% ipython --no-banner

In [1]: import numpy as np

In [2]: np.set_printoptions(precision=3, suppress=True, linewidth=120)

In [3]: rnd = lambda a: np.round(a, 3) + 0

In [4]: arr = np.load("x.npy")

In [5]: arr
Out[5]: 
array([[0, 1, 3, 2, 3, 1],
       [0, 0, 0, 0, 1, 1],
       [0, 0, 0, 0, 0, 2],
       [0, 0, 0, 0, 1, 1],
       [0, 0, 0, 0, 0, 0],
       [0, 0, 0, 0, 0, 0]])

In [6]: t = np.radians(15)

In [7]: r_ = np.eye(6)

In [8]: r_[4, 4] = r_[1, 1] = np.cos(t)

In [9]: r_[4, 1], r_[1, 4] = -np.sin(t), np.sin(t)

In [10]: rnd(r_)
Out[10]: 
array([[ 1.   ,  0.   ,  0.   ,  0.   ,  0.   ,  0.   ],
       [ 0.   ,  0.966,  0.   ,  0.   ,  0.259,  0.   ],
       [ 0.   ,  0.   ,  1.   ,  0.   ,  0.   ,  0.   ],
       [ 0.   ,  0.   ,  0.   ,  1.   ,  0.   ,  0.   ],
       [ 0.   , -0.259,  0.   ,  0.   ,  0.966,  0.   ],
       [ 0.   ,  0.   ,  0.   ,  0.   ,  0.   ,  1.   ]])

In [11]: B = arr @ r_.T

In [12]: rnd(np.linalg.det(r_)), rnd(np.trace(r_))
Out[12]: (np.float64(1.0), np.float64(5.932))

In [13]: rnd(np.abs(B - arr).max(axis=0))
Out[13]: array([0.   , 0.742, 0.   , 0.   , 0.361, 0.   ])

In [14]: rnd(np.linalg.svd(arr, compute_uv=False)), rnd(np.linalg.svd(B, compute_uv=False))
Out[14]: 
(array([5.081, 2.319, 0.898, 0.   , 0.   , 0.   ]),
 array([5.081, 2.319, 0.898, 0.   , 0.   , 0.   ]))

In [15]: rnd(B)
Out[15]: 
array([[0.   , 1.742, 3.   , 2.   , 2.639, 1.   ],
       [0.   , 0.259, 0.   , 0.   , 0.966, 1.   ],
       [0.   , 0.   , 0.   , 0.   , 0.   , 2.   ],
       [0.   , 0.259, 0.   , 0.   , 0.966, 1.   ],
       [0.   , 0.   , 0.   , 0.   , 0.   , 0.   ],
       [0.   , 0.   , 0.   , 0.   , 0.   , 0.   ]])

In [16]: rnd(np.sort(np.linalg.eigvals(arr)))
Out[16]: array([0., 0., 0., 0., 0., 0.])

In [17]: rng = np.random.default_rng(6142)

In [18]: z = rng.permutation(6)

In [19]: z
Out[19]: array([0, 5, 2, 4, 1, 3])

In [20]: B = arr[z][:, z]

In [21]: rnd(np.sort(np.abs(np.linalg.eigvals(B))))
Out[21]: array([0., 0., 0., 0., 0., 0.])

In [22]: B
Out[22]: 
array([[0, 1, 3, 3, 1, 2],
       [0, 0, 0, 0, 0, 0],
       [0, 2, 0, 0, 0, 0],
       [0, 0, 0, 0, 0, 0],
       [0, 1, 0, 1, 0, 0],
       [0, 1, 0, 1, 0, 0]])

In [23]: np.allclose(B, arr)
Out[23]: False

In [24]: r = np.linalg.matrix_rank(arr)

In [25]: r
Out[25]: np.int64(3)

In [26]: null = np.linalg.svd(arr)[2][r:].T

In [27]: [int(np.linalg.matrix_rank(np.delete(arr, i, axis=0))) for i in range(6)]
Out[27]: [2, 3, 2, 3, 3, 3]

In [28]: rnd(null @ null.T)
Out[28]: 
array([[ 1.   ,  0.   ,  0.   ,  0.   ,  0.   ,  0.   ],
       [ 0.   ,  0.929, -0.214, -0.143,  0.   ,  0.   ],
       [ 0.   , -0.214,  0.357, -0.429,  0.   ,  0.   ],
       [ 0.   , -0.143, -0.429,  0.714,  0.   ,  0.   ],
       [ 0.   ,  0.   ,  0.   ,  0.   ,  0.   ,  0.   ],
       [ 0.   ,  0.   ,  0.   ,  0.   ,  0.   ,  0.   ]])

In [29]: data = np.loadtxt("sample12.csv", delimiter=",")

In [30]: rnd(data)
Out[30]: 
array([[-0.304, -0.321,  0.233, -0.589, -0.369,  0.517],
       [ 0.825,  0.059,  0.494, -0.062, -0.257,  0.046],
       [ 0.   , -0.295, -0.288,  0.524, -0.745,  0.012],
       [-0.174,  0.628, -0.042, -0.358, -0.491, -0.452],
       [-0.434,  0.206,  0.738,  0.47 , -0.035,  0.05 ],
       [ 0.087,  0.608, -0.271,  0.16 , -0.012,  0.724]])

In [31]: rnd(data.T @ data)
Out[31]: 
array([[1., 0., 0., 0., 0., 0.],
       [0., 1., 0., 0., 0., 0.],
       [0., 0., 1., 0., 0., 0.],
       [0., 0., 0., 1., 0., 0.],
       [0., 0., 0., 0., 1., 0.],
       [0., 0., 0., 0., 0., 1.]])

In [32]: rnd(np.linalg.svd(data, compute_uv=False))
Out[32]: array([1., 1., 1., 1., 1., 1.])

In [33]: rnd(np.linalg.pinv(data))
Out[33]: 
array([[-0.304,  0.825,  0.   , -0.174, -0.434,  0.087],
       [-0.321,  0.059, -0.295,  0.628,  0.206,  0.608],
       [ 0.233,  0.494, -0.288, -0.042,  0.738, -0.271],
       [-0.589, -0.062,  0.524, -0.358,  0.47 ,  0.16 ],
       [-0.369, -0.257, -0.745, -0.491, -0.035, -0.012],
       [ 0.517,  0.046,  0.012, -0.452,  0.05 ,  0.724]])

In [34]: rnd(data @ data.T)
Out[34]: 
array([[1., 0., 0., 0., 0., 0.],
       [0., 1., 0., 0., 0., 0.],
       [0., 0., 1., 0., 0., 0.],
       [0., 0., 0., 1., 0., 0.],
       [0., 0., 0., 0., 1., 0.],
       [0., 0., 0., 0., 0., 1.]])

In [35]: T = np.stack([data, 4 * data, data[::-1]])

In [36]: np.linalg.matrix_rank(T.reshape(3, -1))
Out[36]: np.int64(2)

In [37]: T.shape
Out[37]: (3, 6, 6)

In [38]: np.linalg.matrix_rank(T)
Out[38]: array([6, 6, 6])

In [39]: vec = np.array([-1, 1, 0, -1, 1, -1])

In [40]: h = np.maximum(data @ vec, 0)

In [41]: rnd(h)
Out[41]: array([0.   , 0.   , 0.   , 1.12 , 0.085, 0.   ])

In [42]: rnd(np.tanh(data @ vec))
Out[42]: array([-0.304, -0.765, -0.918,  0.808,  0.085, -0.358])

In [43]: rnd(data.T @ h)
Out[43]: array([-0.232,  0.721,  0.015, -0.361, -0.553, -0.502])

In [44]: rnd(np.maximum(data @ (3 * vec), 0))
Out[44]: array([0.   , 0.   , 0.   , 3.361, 0.255, 0.   ])

In [45]: E = np.array([[5, -4, 5, -4, 5, -4],
    ...:     [3, 0, 3, 0, 3, 0],
    ...:     [2, -2, 2, -2, 2, -2],
    ...:     [5, -4, 5, -4, 5, -4],
    ...:     [3, 0, 3, 0, 3, 0],
    ...:     [2, -2, 2, -2, 2, -2]])

In [46]: E
Out[46]: 
array([[ 5, -4,  5, -4,  5, -4],
       [ 3,  0,  3,  0,  3,  0],
       [ 2, -2,  2, -2,  2, -2],
       [ 5, -4,  5, -4,  5, -4],
       [ 3,  0,  3,  0,  3,  0],
       [ 2, -2,  2, -2,  2, -2]])

In [47]: left, sv, Vh = np.linalg.svd(E)

In [48]: rnd(sv)
Out[48]: array([18.105,  4.495,  0.   ,  0.   ,  0.   ,  0.   ])

In [49]: np.argmax(sv[:-1] / (sv[1:] + 1e-6)) + 1
Out[49]: np.int64(2)

In [50]: B = left[:, :2] @ np.diag(sv[:2]) @ Vh[:2]

In [51]: rnd(np.linalg.norm(E - B) / np.linalg.norm(E))
Out[51]: np.float64(0.0)

In [52]: rnd(np.abs(E - B).max())
Out[52]: np.float64(0.0)

In [53]: np.linalg.matrix_rank(E, rtol=0.05)
Out[53]: np.int64(2)

In [54]: vec = np.array([3, 2, 0, 1, 1, -2])

In [55]: h = np.maximum(E @ vec, 0)

In [56]: h
Out[56]: array([16, 12,  6, 16, 12,  6])

In [57]: np.maximum(E @ (3 * vec), 0)
Out[57]: array([48, 36, 18, 48, 36, 18])

In [58]: T = np.stack([E, 5 * E, E[::-1]])

In [59]: rnd(np.linalg.norm(T, axis=(1, 2)))
Out[59]: array([18.655, 93.274, 18.655])

In [60]: (T @ E.T).shape
Out[60]: (3, 6, 6)

In [61]: T.shape
Out[61]: (3, 6, 6)

In [62]: np.linalg.matrix_rank(T.reshape(3, -1))
Out[62]: np.int64(2)

In [63]: E.reshape(2, -1)
Out[63]: 
array([[ 5, -4,  5, -4,  5, -4,  3,  0,  3,  0,  3,  0,  2, -2,  2, -2,  2, -2],
       [ 5, -4,  5, -4,  5, -4,  3,  0,  3,  0,  3,  0,  2, -2,  2, -2,  2, -2]])

In [64]: E.reshape(-1, 2)
Out[64]: 
array([[ 5, -4],
       [ 5, -4],
       [ 5, -4],
       [ 3,  0],
       [ 3,  0],
       [ 3,  0],
       [ 2, -2],
       [ 2, -2],
       [ 2, -2],
       [ 5, -4],
       [ 5, -4],
       [ 5, -4],
       [ 3,  0],
       [ 3,  0],
       [ 3,  0],
       [ 2, -2],
       [ 2, -2],
       [ 2, -2]])

In [65]: T = E.reshape(6, 2, -1)

In [66]: np.einsum("ihd,ihd->ih", T, T)
Out[66]: 
array([[66, 57],
       [18,  9],
       [12, 12],
       [66, 57],
       [18,  9],
       [12, 12]])

In [67]: np.swapaxes(T, 1, 2)[5]
Out[67]: 
array([[ 2, -2],
       [-2,  2],
       [ 2, -2]])

In [68]: T.transpose(1, 0, 2)
Out[68]: 
array([[[ 5, -4,  5],
        [ 3,  0,  3],
        [ 2, -2,  2],
        [ 5, -4,  5],
        [ 3,  0,  3],
        [ 2, -2,  2]],

       [[-4,  5, -4],
        [ 0,  3,  0],
        [-2,  2, -2],
        [-4,  5, -4],
        [ 0,  3,  0],
        [-2,  2, -2]]])

In [69]: f = np.array([-8, 6, 3, 4])

In [70]: K = np.array([np.roll(f, i) for i in range(4)])

In [71]: K
Out[71]: 
array([[-8,  6,  3,  4],
       [ 4, -8,  6,  3],
       [ 3,  4, -8,  6],
       [ 6,  3,  4, -8]])

In [72]: rnd(np.linalg.norm(K) ** 2 / np.linalg.norm(K, 2) ** 2)
Out[72]: np.float64(2.222)

In [73]: T = np.stack([K, 4 * K, K[::-1]])

In [74]: np.linalg.matrix_rank(T)
Out[74]: array([4, 4, 4])

In [75]: np.linalg.matrix_rank(T.reshape(3, -1))
Out[75]: np.int64(2)

In [76]: T.shape
Out[76]: (3, 4, 4)

In [77]: (T @ K.T).shape
Out[77]: (3, 4, 4)

In [78]: rnd(np.linalg.norm(T, axis=(1, 2)))
Out[78]: array([22.361, 89.443, 22.361])
